% ipython --no-banner

In [1]: import numpy as np

In [2]: from numpy import linalg as LA

In [3]: np.set_printoptions(suppress=True, linewidth=160)

In [4]: Q, _ = LA.qr(np.array([[1.0, 0.5], [-0.7, -1.3]]))

In [5]: mat = 3 * Q

In [6]: print(mat.round(3))
[[-2.458  1.72 ]
 [ 1.72   2.458]]

In [7]: print(round(LA.eigvalsh(mat).min(), 3))
-3.0

In [8]: try:
   ...:     LA.cholesky(mat)
   ...: except LA.LinAlgError as e:
   ...:     print(e)
   ...: 
Matrix is not positive definite

In [9]: mat.inv()
---------------------------------------------------------------------------
AttributeError                            Traceback (most recent call last)
Cell In[9], line 1
----> 1 mat.inv()

AttributeError: 'numpy.ndarray' object has no attribute 'inv'

In [10]: print(np.allclose(mat @ mat.T, mat.T @ mat))
True

In [11]: print(np.round((mat + mat.T) / 2, 3))
[[-2.458  1.72 ]
 [ 1.72   2.458]]

In [12]: assert mat == mat.T
---------------------------------------------------------------------------
ValueError                                Traceback (most recent call last)
Cell In[12], line 1
----> 1 assert mat == mat.T

ValueError: The truth value of an array with more than one element is ambiguous. Use a.any() or a.all()

In [13]: print(np.round(mat @ mat, 3) + 0)
[[9. 0.]
 [0. 9.]]

In [14]: print(np.round(LA.det(mat), 3))
-9.0

In [15]: print(np.round(np.sort(np.abs(LA.eigvals(mat))), 3))
[3. 3.]

In [16]: print((mat - mat.T) / 2)
[[0. 0.]
 [0. 0.]]

In [17]: print(np.round(np.trace(mat), 3))
0.0
